In [1]: import numpy as np

In [2]: import numpy.linalg as la

In [3]: np.set_printoptions(precision=2, suppress=True, linewidth=160, sign=" ")

In [4]: def rnd(a):
   ...:     return np.round(a, 2) + 0
   ...: 

In [5]: A = np.loadtxt("a.csv", delimiter=",")

In [6]: A
Out[6]: 
array([[ 1.  ,  0.9 ,  0.81,  0.73,  0.66,  0.59,  0.53,  0.48,  0.43,  0.39,  0.35],
       [ 0.9 ,  1.  ,  0.9 ,  0.81,  0.73,  0.66,  0.59,  0.53,  0.48,  0.43,  0.39],
       [ 0.81,  0.9 ,  1.  ,  0.9 ,  0.81,  0.73,  0.66,  0.59,  0.53,  0.48,  0.43],
       [ 0.73,  0.81,  0.9 ,  1.  ,  0.9 ,  0.81,  0.73,  0.66,  0.59,  0.53,  0.48],
       [ 0.66,  0.73,  0.81,  0.9 ,  1.  ,  0.9 ,  0.81,  0.73,  0.66,  0.59,  0.53],
       [ 0.59,  0.66,  0.73,  0.81,  0.9 ,  1.  ,  0.9 ,  0.81,  0.73,  0.66,  0.59],
       [ 0.53,  0.59,  0.66,  0.73,  0.81,  0.9 ,  1.  ,  0.9 ,  0.81,  0.73,  0.66],
       [ 0.48,  0.53,  0.59,  0.66,  0.73,  0.81,  0.9 ,  1.  ,  0.9 ,  0.81,  0.73],
       [ 0.43,  0.48,  0.53,  0.59,  0.66,  0.73,  0.81,  0.9 ,  1.  ,  0.9 ,  0.81],
       [ 0.39,  0.43,  0.48,  0.53,  0.59,  0.66,  0.73,  0.81,  0.9 ,  1.  ,  0.9 ],
       [ 0.35,  0.39,  0.43,  0.48,  0.53,  0.59,  0.66,  0.73,  0.81,  0.9 ,  1.  ]])

In [7]: rng = np.random.default_rng(5209)

In [8]: idx = rng.permutation(11)

In [9]: idx
Out[9]: array([  8,  10,   1,   3,   6,   0,   4,   7,   2,   5,   9])

In [10]: B = A[idx][:, idx]

In [11]: B
Out[11]: 
array([[ 1.  ,  0.81,  0.48,  0.59,  0.81,  0.43,  0.66,  0.9 ,  0.53,  0.73,  0.9 ],
       [ 0.81,  1.  ,  0.39,  0.48,  0.66,  0.35,  0.53,  0.73,  0.43,  0.59,  0.9 ],
       [ 0.48,  0.39,  1.  ,  0.81,  0.59,  0.9 ,  0.73,  0.53,  0.9 ,  0.66,  0.43],
       [ 0.59,  0.48,  0.81,  1.  ,  0.73,  0.73,  0.9 ,  0.66,  0.9 ,  0.81,  0.53],
       [ 0.81,  0.66,  0.59,  0.73,  1.  ,  0.53,  0.81,  0.9 ,  0.66,  0.9 ,  0.73],
       [ 0.43,  0.35,  0.9 ,  0.73,  0.53,  1.  ,  0.66,  0.48,  0.81,  0.59,  0.39],
       [ 0.66,  0.53,  0.73,  0.9 ,  0.81,  0.66,  1.  ,  0.73,  0.81,  0.9 ,  0.59],
       [ 0.9 ,  0.73,  0.53,  0.66,  0.9 ,  0.48,  0.73,  1.  ,  0.59,  0.81,  0.81],
       [ 0.53,  0.43,  0.9 ,  0.9 ,  0.66,  0.81,  0.81,  0.59,  1.  ,  0.73,  0.48],
       [ 0.73,  0.59,  0.66,  0.81,  0.9 ,  0.59,  0.9 ,  0.81,  0.73,  1.  ,  0.66],
       [ 0.9 ,  0.9 ,  0.43,  0.53,  0.73,  0.39,  0.59,  0.81,  0.48,  0.66,  1.  ]])

In [12]: np.diag(B)
Out[12]: array([ 1.,  1.,  1.,  1.,  1.,  1.,  1.,  1.,  1.,  1.,  1.])

In [13]: np.trace(B)
Out[13]: np.float64(11.0)
